% python3 -q
>>> import numpy as np
>>> from numpy import linalg as LA
>>> np.set_printoptions(precision=2, suppress=True, linewidth=120, legacy="1.25")
>>> def rnd(a):
...     return np.round(a, 2) + 0
... 
>>> feats = np.load("dump.npy")
>>> feats
array([[-2,  5,  4, -1],
       [ 5,  0,  1, -2],
       [ 4,  1,  4, -5],
       [-1, -2, -5,  0]])
>>> # symmetric, so the eigenvalues are real
>>> rnd(LA.det(feats[::-1]))
296.0
>>> np.einsum("ij,ji->", feats, feats)
164
>>> rnd(LA.eigvals(feats))
array([10.17, -7.18,  1.58, -2.57])
>>> rnd(LA.det(feats.T))
296.0
>>> rnd(LA.det(2 * feats)), rnd(LA.det(feats))
(4736.0, 296.0)
>>> rnd(np.poly(feats))
array([  1.,  -2., -80., -60., 296.])
>>> np.kron(np.eye(2, dtype=int), feats)
array([[-2,  5,  4, -1,  0,  0,  0,  0],
       [ 5,  0,  1, -2,  0,  0,  0,  0],
       [ 4,  1,  4, -5,  0,  0,  0,  0],
       [-1, -2, -5,  0,  0,  0,  0,  0],
       [ 0,  0,  0,  0, -2,  5,  4, -1],
       [ 0,  0,  0,  0,  5,  0,  1, -2],
       [ 0,  0,  0,  0,  4,  1,  4, -5],
       [ 0,  0,  0,  0, -1, -2, -5,  0]])
>>> u = np.array([0, -1, 2, 1])
>>> A2 = feats + np.outer(u, np.eye(4)[2])
>>> LA.matrix_rank(LA.inv(A2) - LA.inv(feats), tol=1e-8)
1
>>> A2
array([[-2.,  5.,  4., -1.],
       [ 5.,  0.,  0., -2.],
       [ 4.,  1.,  6., -5.],
       [-1., -2., -4.,  0.]])
>>> LA.matrix_rank(A2 - feats)
1
>>> rnd(LA.det(A2) / LA.det(feats)), rnd(1 + LA.solve(feats, u)[2])
(1.11, 1.11)
>>> W0 = np.array([[-1, -2, 1, 2], [-1, -2, 1, 2], [1, 2, 0, -2], [-1, -1, 0, -1]])
>>> U, s = LA.svd(W0)
Traceback (most recent call last):
  File "<python-input-21>", line 1, in <module>
    U, s = LA.svd(W0)
    ^^^^
ValueError: too many values to unpack (expected 2)
>>> U, s, Vh = LA.svd(W0, full_matrices=False)
>>> rnd(s / s[0])
array([1.  , 0.32, 0.15, 0.  ])
>>> U.shape, s.shape, Vh.shape
((4, 4), (4,), (4, 4))
>>> rnd(Vh @ Vh.T)
array([[1., 0., 0., 0.],
       [0., 1., 0., 0.],
       [0., 0., 1., 0.],
       [0., 0., 0., 1.]])
>>> rnd(np.cumsum(s ** 2) / np.sum(s ** 2))
array([0.89, 0.98, 1.  , 1.  ])
>>> rnd(U.T @ W0 @ Vh.T)
array([[5.34, 0.  , 0.  , 0.  ],
       [0.  , 1.7 , 0.  , 0.  ],
       [0.  , 0.  , 0.8 , 0.  ],
       [0.  , 0.  , 0.  , 0.  ]])
>>> (s > 1e-8).sum()
3
